$ python3 -q
>>> import numpy as np
>>> from numpy import linalg as LA
>>> np.set_printoptions(precision=3, suppress=True, linewidth=100, sign=" ")
>>> arr = np.load("out6.npy")
>>> print(arr)
[[-0.402  0.231  0.353 -0.062 -0.357 -0.486  0.538 -0.06 ]
 [-0.402 -0.683  0.28  -0.095 -0.184  0.391  0.064  0.305]
 [ 0.482  0.07  -0.19  -0.208 -0.101  0.064  0.494  0.652]
 [-0.04  -0.245  0.145 -0.261  0.841 -0.258  0.272 -0.035]
 [-0.281 -0.043 -0.357 -0.51  -0.101 -0.456 -0.458  0.322]
 [-0.04   0.196  0.434  0.496  0.202 -0.198 -0.321  0.586]
 [-0.361 -0.155 -0.647  0.566  0.108 -0.111  0.269  0.1  ]
 [-0.482  0.592 -0.071 -0.223  0.241  0.53   0.061  0.14 ]]
>>> q, evecs = LA.qr(arr[:, :5])[0], LA.qr(arr[:, 5:])[0]
>>> sv = LA.svd(q.T @ evecs, compute_uv=False)
>>> print(sv.round(3) + 0)
[ 0.  0.  0.]
>>> print((sv > 0.9).sum())
0
>>> print(np.degrees(np.arccos(sv.clip(0, 1))))
[ 90.  90.  90.]
>>> print(np.round(LA.norm(q @ q.T - evecs @ evecs.T, 2), 3))
1.0
>>> print(round(LA.norm(arr) ** 2 / LA.norm(arr, 2) ** 2, 3))
8.0
>>> def softmax(z):
...     e = np.exp(z - z.max(axis=-1, keepdims=True))
...     return e / e.sum(axis=-1, keepdims=True)
... 
>>> print(np.round(softmax(10 * arr[2]), 3) + 0)
[ 0.13   0.002  0.     0.     0.     0.002  0.147  0.718]
>>> print(softmax(arr[2] + -2))
[ 0.164  0.109  0.084  0.082  0.092  0.108  0.166  0.195]
>>> print(softmax(arr[2]))
[ 0.164  0.109  0.084  0.082  0.092  0.108  0.166  0.195]
>>> S = arr @ arr.T / np.sqrt(8)
>>> print(softmax(S)[2] @ arr)
[-0.157 -0.001 -0.016 -0.046  0.072 -0.059  0.134  0.271]
>>> print(softmax(S + np.triu(np.full(S.shape, -np.inf), 1)))
[[ 1.     0.     0.     0.     0.     0.     0.     0.   ]
 [ 0.413  0.587  0.     0.     0.     0.     0.     0.   ]
 [ 0.292  0.292  0.416  0.     0.     0.     0.     0.   ]
 [ 0.226  0.226  0.226  0.322  0.     0.     0.     0.   ]
 [ 0.184  0.184  0.184  0.184  0.263  0.     0.     0.   ]
 [ 0.156  0.156  0.156  0.156  0.156  0.222  0.     0.   ]
 [ 0.135  0.135  0.135  0.135  0.135  0.135  0.192  0.   ]
 [ 0.119  0.119  0.119  0.119  0.119  0.119  0.119  0.169]]
>>> print(softmax(S).round(6).argmax(axis=1))
[ 0  1  2  3  4  5  6  7]
>>> x0 = np.array([0, -1, 0, -3, -2, 1, 0, 0])
>>> print(round(LA.det(arr), 3))
-1.0
>>> print([p for p in range(1, 25) if np.allclose(LA.matrix_power(arr, p), np.eye(8))])
[]
>>> print(np.round(arr.T @ (arr @ x0), 3) + 0)
[ 0. -1.  0. -3. -2.  1.  0.  0.]
>>> print(round(LA.norm(x0), 3), round(float(LA.norm(arr @ x0)), 3))
3.873 3.873
>>> print(LA.inv(arr))
[[-0.402 -0.402  0.482 -0.04  -0.281 -0.04  -0.361 -0.482]
 [ 0.231 -0.683  0.07  -0.245 -0.043  0.196 -0.155  0.592]
 [ 0.353  0.28  -0.19   0.145 -0.357  0.434 -0.647 -0.071]
 [-0.062 -0.095 -0.208 -0.261 -0.51   0.496  0.566 -0.223]
 [-0.357 -0.184 -0.101  0.841 -0.101  0.202  0.108  0.241]
 [-0.486  0.391  0.064 -0.258 -0.456 -0.198 -0.111  0.53 ]
 [ 0.538  0.064  0.494  0.272 -0.458 -0.321  0.269  0.061]
 [-0.06   0.305  0.652 -0.035  0.322  0.586  0.1    0.14 ]]
>>> W0 = np.array([[2.0, 0.0, -1.0, 1.0],
...     [2.0, 0.0, 0.0, 0.0],
...     [3.0, -2.0, 2.0, -1.0],
...     [3.0, -2.0, 1.0, 0.0]])
>>> Uu, sv, Vt = LA.svd(W0)
>>> evecs = Vt[:(sv > 1e-8).sum()]
>>> rng = np.random.default_rng(58)
>>> x0 = W0[3] + -2 * W0[1] + rng.integers(2) * np.eye(4)[3]
>>> print(x0)
[-1. -2.  1.  1.]
>>> print(np.allclose(evecs.T @ evecs @ x0, x0))
False
